>>> import numpy as np
>>> import numpy.linalg as la
>>> np.set_printoptions(precision=2, suppress=True, linewidth=160, legacy="1.25")
>>> def rd(a):
...     return np.round(a, 2) + 0
... 
>>> J = np.load("case7.npy")
>>> J
array([[  3.31,   2.38,   4.51],
       [ -3.79,   1.17,   5.16],
       [  3.81,   0.23,   3.6 ],
       [  3.58,  -0.54,   4.  ],
       [ -4.5 , -13.53,  -6.56],
       [  3.85,   0.3 ,   2.85],
       [ -2.64,  -2.09,   5.56],
       [ -2.95,  -0.95,   4.78],
       [ -4.71, -11.52,  -6.73],
       [ -4.75, -12.02,  -6.94],
       [ -4.42, -11.97,  -7.84],
       [ -3.31,  -0.1 ,   6.46],
       [ -1.84,   1.03,   4.34],
       [ -3.19, -12.96,  -7.56],
       [ -4.23,   0.24,   3.84],
       [ -3.85, -10.71,  -8.07],
       [  3.21,  -1.21,   3.09],
       [ -3.02,   1.06,   4.56],
       [ -4.32,  -1.77,   5.47],
       [  3.51,  -0.3 ,   2.69],
       [ -4.1 ,   1.34,   4.46],
       [ -4.7 , -10.84,  -6.22],
       [ -2.47,  -0.42,   3.71],
       [ -5.02,   1.44,   5.81],
       [  2.7 ,  -1.03,   4.19],
       [  3.89,   0.7 ,   2.11],
       [  1.91,  -2.1 ,   3.36],
       [ -5.16, -11.1 ,  -9.5 ],
       [ -2.11, -11.53,  -8.09],
       [ -4.47, -11.08,  -8.07],
       [ -2.93, -11.79,  -9.52],
       [ -3.52,  -0.94,   3.76],
       [  3.77,   0.75,   3.42],
       [ -4.15, -12.  , -10.64],
       [ -1.23,   0.  ,   6.33],
       [ -3.85, -12.78,  -6.8 ],
       [ -2.29,  -1.06,   4.65],
       [ -3.47,   0.81,   5.14],
       [  2.98,  -0.73,   3.03],
       [ -6.25, -11.86,  -9.6 ],
       [  4.02,   0.73,   4.05],
       [ -2.49,  -0.63,   5.  ],
       [  4.2 ,   1.61,   3.06],
       [  4.11,  -1.31,   2.24],
       [  3.48,   1.26,   1.36]])
>>> vec = np.array([1, 2, -5])
>>> target = J @ vec
>>> rd(la.solve(J.T @ J, J.T @ target))
array([ 1.,  2., -5.])
>>> rd(la.pinv(J) @ J)
array([[1., 0., 0.],
       [0., 1., 0.],
       [0., 0., 1.]])
>>> rng = np.random.default_rng(9554)
>>> target = target + 0.3 * rng.normal(size=45)
>>> rd(target)
array([-14.47, -27.07, -13.77, -17.56,   1.07, -10.01, -34.65, -28.94,   5.58,   5.9 ,  10.88, -35.99, -21.51,   8.91, -22.73,  15.35, -14.89, -23.17, -35.12,
       -10.45, -23.31,   4.6 , -21.71, -31.23, -20.01,  -4.83, -19.42,  20.27,  15.97,  13.39,  20.82, -24.2 , -11.92,  25.71, -32.75,   4.73, -27.25, -27.69,
       -13.19,  18.19, -14.54, -28.53,  -7.56,  -9.5 ,  -1.12])
>>> beta, *_ = la.lstsq(J, target)
>>> beta.round()
array([ 1.,  2., -5.])
>>> rd(J.T @ (target - J @ beta))
array([0., 0., 0.])
>>> [round(float(la.norm(la.solve(J.T @ J + lam * np.eye(3), J.T @ target))), 2) for lam in (0, 1, 10, 100)]
[5.46, 5.45, 5.34, 4.5]
>>> basis = J[[24, 30]].astype(float)
>>> for _ in range(7):
...     z = la.norm(J[:, None] - basis, axis=-1).argmin(axis=1)
...     basis = np.array([J[z == j].mean(axis=0) for j in range(2)])
... 
>>> z
array([0, 0, 0, 0, 1, 0, 0, 0, 1, 1, 1, 0, 0, 1, 0, 1, 0, 0, 0, 0, 0, 1, 0, 0, 0, 0, 0, 1, 1, 1, 1, 0, 0, 1, 0, 1, 0, 0, 0, 1, 0, 0, 0, 0, 0])
>>> rd(basis[1] - basis[0])
array([ -4.27, -11.83, -12.09])
>>> arr = np.loadtxt("mat.csv", delimiter=",")
>>> arr
array([[0., 1., 1., 1., 1., 0., 1.],
       [1., 0., 1., 0., 0., 0., 1.],
       [1., 1., 0., 1., 1., 0., 1.],
       [1., 0., 1., 0., 1., 0., 1.],
       [1., 0., 1., 1., 0., 0., 1.],
       [0., 0., 0., 0., 0., 0., 0.],
       [1., 1., 1., 1., 1., 0., 0.]])
>>> C2 = arr.T @ arr
>>> la.matrix_rank(C2)
6
>>> (arr @ arr.T).shape
(7, 7)
>>> rd(la.eigvalsh(arr).min())
-1.8
>>> X = np.loadtxt("a.csv", delimiter=",")
>>> X
array([[ 53., -38.,  -1.,  -4.,  11.,  -5., -11.,  12., -18.,  -7., -28.,   2.,   2.],
       [-38.,  46.,   1.,  -9., -14.,  -3.,   8.,  -2.,  21.,  -3.,  15.,  12.,   4.],
       [ -1.,   1.,  42.,  -3.,   0., -13., -12., -11., -20.,   2.,  10.,  11.,   2.],
       [ -4.,  -9.,  -3.,  39.,  -4., -10.,  -5.,   8.,   2.,  -7., -10.,  -4., -15.],
       [ 11., -14.,   0.,  -4.,  37.,  12.,  -5.,  -9.,  -4., -14.,   0.,  -3.,   5.],
       [ -5.,  -3., -13., -10.,  12.,  52.,  14., -32.,   4.,   2.,   9.,   9.,  20.],
       [-11.,   8., -12.,  -5.,  -5.,  14.,  33.,  -6.,   2.,   7.,  -4., -16.,  15.],
       [ 12.,  -2., -11.,   8.,  -9., -32.,  -6.,  47.,  -9.,   4., -13., -10., -22.],
       [-18.,  21., -20.,   2.,  -4.,   4.,   2.,  -9.,  45.,  -4.,   2.,   4.,   0.],
       [ -7.,  -3.,   2.,  -7., -14.,   2.,   7.,   4.,  -4.,  39.,  22., -20., -10.],
       [-28.,  15.,  10., -10.,   0.,   9.,  -4., -13.,   2.,  22.,  40.,  -8.,  -6.],
       [  2.,  12.,  11.,  -4.,  -3.,   9., -16., -10.,   4., -20.,  -8.,  52.,   9.],
       [  2.,   4.,   2., -15.,   5.,  20.,  15., -22.,   0., -10.,  -6.,   9.,  40.]])
>>> # rows and columns are dependent
>>> np.argsort(-la.norm(X, axis=0).round(6), kind="stable")[:3]
array([0, 5, 1])
>>> M2 = np.array([[-4, -5, -4, -2, 2, 0, 0, 0],
...     [-5, -4, 3, -5, 5, 4, -3, -5],
...     [4, -1, 3, 0, 5, 2, 1, 4],
...     [-2, 4, 1, 0, -4, -1, -1, -3],
...     [5, -2, 5, -4, 3, -4, 1, -5],
...     [-1, 3, 4, 5, 3, -2, -4, 0],
...     [-5, -2, -1, 1, -3, -4, -5, 4],
...     [0, -5, -4, 5, 4, 1, 2, -3]])
>>> E = M2 - M2.T
>>> E
array([[ 0,  0, -8,  0, -3,  1,  5,  0],
       [ 0,  0,  4, -9,  7,  1, -1,  0],
       [ 8, -4,  0, -1,  0, -2,  2,  8],
       [ 0,  9,  1,  0,  0, -6, -2, -8],
       [ 3, -7,  0,  0,  0, -7,  4, -9],
       [-1, -1,  2,  6,  7,  0,  0, -1],
       [-5,  1, -2,  2, -4,  0,  0,  2],
       [ 0,  0, -8,  8,  9,  1, -2,  0]])
>>> z = rng.permutation(8)
>>> z
array([0, 1, 4, 6, 3, 2, 5, 7])
>>> M2 = E[z][:, z]
>>> np.allclose(M2, E)
False
>>> rd(np.sort(np.abs(la.eigvals(M2))))
array([ 3.11,  3.11,  8.57,  8.57, 14.5 , 14.5 , 16.79, 16.79])
>>> r0 = np.array([3, -1, 0, 0, 2, -1])
>>> g = np.array([2, 1, 2, 0, -1])
>>> data = r0[:, None] + g[None, :]
>>> data
array([[ 5,  4,  5,  3,  2],
       [ 1,  0,  1, -1, -2],
       [ 2,  1,  2,  0, -1],
       [ 2,  1,  2,  0, -1],
       [ 4,  3,  4,  2,  1],
       [ 1,  0,  1, -1, -2]])
>>> # null space of dimension 3
>>> rd(data @ la.pinv(data) @ data)
array([[ 5.,  4.,  5.,  3.,  2.],
       [ 1.,  0.,  1., -1., -2.],
       [ 2.,  1.,  2.,  0., -1.],
       [ 2.,  1.,  2.,  0., -1.],
       [ 4.,  3.,  4.,  2.,  1.],
       [ 1.,  0.,  1., -1., -2.]])
>>> print(rd(np.trace(la.pinv(data) @ data)))
2.0
